In [1]: import numpy as np

In [2]: from numpy import linalg as LA

In [3]: np.set_printoptions(precision=2, suppress=True, linewidth=100)

In [4]: def rd(a):
   ...:     return np.round(a, 2) + 0
   ...: 

In [5]: E = np.array([[3, 1, 1, 0, 0, 1],
   ...:     [1, 3, 1, 1, 0, 0],
   ...:     [0, 1, 3, 1, 1, 0],
   ...:     [0, 0, 1, 3, 1, 1],
   ...:     [1, 0, 0, 1, 3, 1],
   ...:     [1, 1, 0, 0, 1, 3]])

In [6]: q, Rm = LA.qr(E)

In [7]: print(rd(abs(Rm[0, 0])), rd(LA.norm(E[:, 0])))
3.46 3.46

In [8]: print(rd(q @ Rm))
[[3. 1. 1. 0. 0. 1.]
 [1. 3. 1. 1. 0. 0.]
 [0. 1. 3. 1. 1. 0.]
 [0. 0. 1. 3. 1. 1.]
 [1. 0. 0. 1. 3. 1.]
 [1. 1. 0. 0. 1. 3.]]

In [9]: W1 = np.array([[1, 0, 2, 2, 0, 0],
   ...:     [0, 1, 0, 1, 1, 1],
   ...:     [1, 1, 1, 2, 1, 1],
   ...:     [1, 1, 0, 0, 2, 1],
   ...:     [0, 0, 2, 2, 2, 2],
   ...:     [0, 0, 2, 1, 0, 0]])

In [10]: beta = np.array([-3, 1, 3, -3, -3, -2])

In [11]: hid = np.maximum(E @ W1 + beta, 0)

In [12]: print(rd((hid > 0).mean(axis=0)))
[0.5  1.   1.   1.   0.67 0.83]

In [13]: print((hid > 0).astype(int))
[[1 1 1 1 0 0]
 [0 1 1 1 1 1]
 [1 1 1 1 1 1]
 [1 1 1 1 1 1]
 [0 1 1 1 1 1]
 [0 1 1 1 0 1]]

In [14]: print(hid)
[[ 1  3 12  7  0  0]
 [ 0  6  6  4  3  3]
 [ 1  6  8  6  5  5]
 [ 1  5  8  2  6  4]
 [ 0  2 13  6  5  5]
 [ 0  2 13  5  0  1]]

In [15]: print(LA.matrix_rank(hid))
6

In [16]: basis = np.array([[-1, -2], [-2, 1], [0, -2], [2, 0], [1, 1], [1, 0]])

In [17]: print(hid @ basis)
[[  7 -23]
 [  2  -3]
 [  9  -7]
 [  3  -7]
 [ 18 -19]
 [  7 -24]]

In [18]: print(W1 @ basis)
[[ 3 -6]
 [ 2  2]
 [ 3 -2]
 [ 0  1]
 [ 8 -2]
 [ 2 -4]]

In [19]: arr = np.load("sample6.npy")

In [20]: print(arr)
[[ 6.41  0.03 -7.96 -1.79]
 [ 1.97  0.19 -2.44 -0.08]
 [-0.94 -0.32  1.71  1.97]
 [ 2.83  0.19 -3.83 -1.97]
 [ 1.94  0.25 -2.32  0.09]
 [-1.08 -0.39  1.96  2.04]
 [-2.72 -0.1   3.15  0.1 ]
 [ 0.71  0.02 -0.77  0.25]
 [-2.02 -0.24  2.46 -0.68]
 [ 3.39 -0.13 -3.67  0.69]
 [-0.71  0.11  0.72  0.01]
 [ 3.35 -0.22 -3.93 -0.88]
 [-0.65  0.3  -0.07 -2.51]
 [ 3.14 -0.21 -3.51 -0.73]
 [-2.69 -0.44  3.61  0.91]
 [-6.5  -0.33  8.15  1.91]
 [-1.21 -0.15  1.93  1.68]
 [-3.92 -0.08  4.55 -0.24]
 [ 6.37  0.31 -7.64 -0.51]
 [ 2.02 -0.22 -2.38 -0.8 ]
 [ 2.04  0.37 -2.86 -0.84]
 [ 0.16 -0.06 -0.25 -0.47]
 [ 5.93  0.58 -7.7  -1.96]
 [-1.68 -0.04  2.19  1.09]
 [ 3.26  0.48 -4.53 -2.44]
 [-1.48  0.12  1.72  0.2 ]
 [ 1.64  0.19 -2.31 -1.29]
 [ 1.13  0.15 -1.54 -0.84]
 [ 4.98  0.13 -5.9  -0.09]
 [ 1.33  0.2  -1.85 -0.69]
 [-5.32 -0.48  7.15  3.17]
 [ 0.84 -0.06 -1.05 -0.16]
 [ 0.87  0.11 -1.3  -0.88]
 [-1.08  0.65  0.74 -0.07]
 [-0.51 -0.17  0.53 -0.76]
 [-1.31 -0.07  1.77  0.9 ]
 [ 0.76 -0.06 -1.02 -0.84]
 [-3.05 -0.05  3.52  0.1 ]
 [-3.41  0.01  3.96  0.14]
 [ 1.87 -0.37 -1.42  1.58]
 [-3.65 -0.27  4.58  1.3 ]
 [-0.33  0.08  0.22 -0.36]
 [ 2.87  0.45 -4.06 -1.68]
 [ 0.55  0.34 -1.1  -0.64]]

In [21]: Uu, sig, vt = LA.svd(arr, full_matrices=False)

In [22]: print(rd(np.sqrt((sig ** 2).sum())), rd(LA.norm(arr)))
32.3 32.3

In [23]: print(rd(np.abs(vt[0])))
[0.61 0.03 0.77 0.17]

In [24]: print(rd(Uu.T @ arr @ vt.T))
[[31.63  0.    0.    0.  ]
 [ 0.    6.37  0.    0.  ]
 [ 0.    0.    1.41  0.  ]
 [ 0.    0.    0.    0.23]]

In [25]: print(Uu.shape, sig.shape, vt.shape)
(44, 4) (4,) (4, 4)

In [26]: print(rd(sig / sig[0]))
[1.   0.2  0.04 0.01]

In [27]: print(np.abs(Uu[:, 0]).round(6).argmax())
15

In [28]: print(rd(sig))
[31.63  6.37  1.41  0.23]

In [29]: print(rd(vt @ vt.T))
[[1. 0. 0. 0.]
 [0. 1. 0. 0.]
 [0. 0. 1. 0.]
 [0. 0. 0. 1.]]

In [30]: print(np.allclose(Uu * sig @ vt, arr))
True

In [31]: print(rd(np.cumsum(sig ** 2) / np.sum(sig ** 2)))
[0.96 1.   1.   1.  ]

In [32]: Xs = arr - arr.mean(axis=0)

In [33]: V = LA.svd(Xs)[2][:3]

In [34]: Y = Xs - Xs @ V.T @ V

In [35]: print(rd(LA.norm(Y) / LA.norm(Xs)))
0.01

In [36]: print(rd(np.cov(Xs @ V.T, rowvar=False)))
[[22.88  0.    0.  ]
 [ 0.    0.94  0.  ]
 [ 0.    0.    0.05]]

In [37]: print(rd((Xs @ V.T).std(axis=0)))
[4.73 0.96 0.21]

In [38]: Xs = (arr - arr.mean(axis=0)) / arr.std(axis=0)

In [39]: print(rd(Xs.std(axis=0)))
[1. 1. 1. 1.]

In [40]: print(np.argwhere(np.abs(Xs) > 2))
[[ 0  0]
 [ 0  2]
 [15  0]
 [15  2]
 [18  0]
 [22  1]
 [30  2]
 [30  3]
 [33  1]]

In [41]: beta = LA.lstsq(np.delete(Xs, 1, axis=1), Xs[:, 1])[0]

In [42]: print(np.abs(beta).argmax())
1

In [43]: print(rd(1 - np.var(Xs[:, 1] - np.delete(Xs, 1, axis=1) @ beta)))
0.93

In [44]: labels = arr[:, 0] > np.median(arr[:, 0])

In [45]: u = arr[labels].mean(axis=0) - arr[~labels].mean(axis=0)

In [46]: print(np.argsort(-np.abs(u).round(6), kind="stable"))
[2 0 3 1]

In [47]: print(((arr - arr.mean(axis=0)) @ u > 0).astype(int))
[1 1 0 1 1 0 0 1 0 1 0 1 0 1 0 0 0 0 1 1 1 0 1 0 1 0 1 1 1 1 0 1 1 0 0 0 1 0 0 1 0 0 1 1]

In [48]: print(rd((((arr - arr.mean(axis=0)) @ u > 0) == labels).mean()))
0.98

In [49]: J = np.load("out4.npy")

In [50]: print(J)
[[ -6   9   6   4  -6  -4]
 [  6  -6   9  -4   4  -6]
 [ -9   0   0   6   0   0]
 [ -2   3   2  12 -18 -12]
 [  2  -2   3 -12  12 -18]
 [ -3   0   0  18   0   0]]

In [51]: rng = np.random.default_rng(8159)

In [52]: labels = rng.permutation(6)

In [53]: print(labels)
[3 0 1 5 4 2]

In [54]: Y = J[labels][:, labels]

In [55]: print(np.allclose(Y, J))
False

In [56]: print(rd(np.sort(np.abs(LA.eigvals(Y)))))
[ 7.87  7.87 13.41 16.39 16.39 27.93]

In [57]: print(np.trace(Y))
12

In [58]: print(np.diag(Y))
[12 -6 -6  0 12  0]

In [59]: x = np.array([2, 2, 2, 1, 1, 2])

In [60]: print(np.sign((J @ x).round(6)))
[ 1  1 -1 -1 -1  1]

In [61]: print(J @ (2 * x))
[ 16  12 -24 -48 -60  24]

In [62]: print(J @ np.eye(6)[2])
[6. 9. 0. 2. 3. 0.]

In [63]: Y = LA.inv(J)

In [64]: print(rd(LA.cond(J)))
6.49

In [65]: print(np.allclose(Y, J.T))
False

In [66]: print(rd(LA.inv(Y)))
[[ -6.   9.   6.   4.  -6.  -4.]
 [  6.  -6.   9.  -4.   4.  -6.]
 [ -9.   0.   0.   6.   0.   0.]
 [ -2.   3.   2.  12. -18. -12.]
 [  2.  -2.   3. -12.  12. -18.]
 [ -3.   0.   0.  18.   0.   0.]]

In [67]: print((np.abs(Y) > 1e-9).astype(int))
[[0 0 1 0 0 1]
 [1 1 1 1 1 1]
 [1 1 1 1 1 1]
 [0 0 1 0 0 1]
 [1 1 1 1 1 1]
 [1 1 1 1 1 1]]

In [68]: print(rd(LA.det(J) * LA.det(Y)))
1.0

In [69]: print((J + J.T) / 2)
[[ -6.    7.5  -1.5   1.   -2.   -3.5]
 [  7.5  -6.    4.5  -0.5   1.   -3. ]
 [ -1.5   4.5   0.    4.    1.5   0. ]
 [  1.   -0.5   4.   12.  -15.    3. ]
 [ -2.    1.    1.5 -15.   12.   -9. ]
 [ -3.5  -3.    0.    3.   -9.    0. ]]

In [70]: print(np.trace(J))
12

In [71]: print(np.allclose(J @ J.T, J.T @ J))
False

In [72]: print(np.allclose(J, J.T))
False

In [73]: print(rd(np.abs(LA.eigvals(J)).max()))
27.93

In [74]: print((J - J.T) / 2)
[[  0.    1.5   7.5   3.   -4.   -0.5]
 [ -1.5   0.    4.5  -3.5   3.   -3. ]
 [ -7.5  -4.5   0.    2.   -1.5   0. ]
 [ -3.    3.5  -2.    0.   -3.  -15. ]
 [  4.   -3.    1.5   3.    0.   -9. ]
 [  0.5   3.    0.   15.    9.    0. ]]
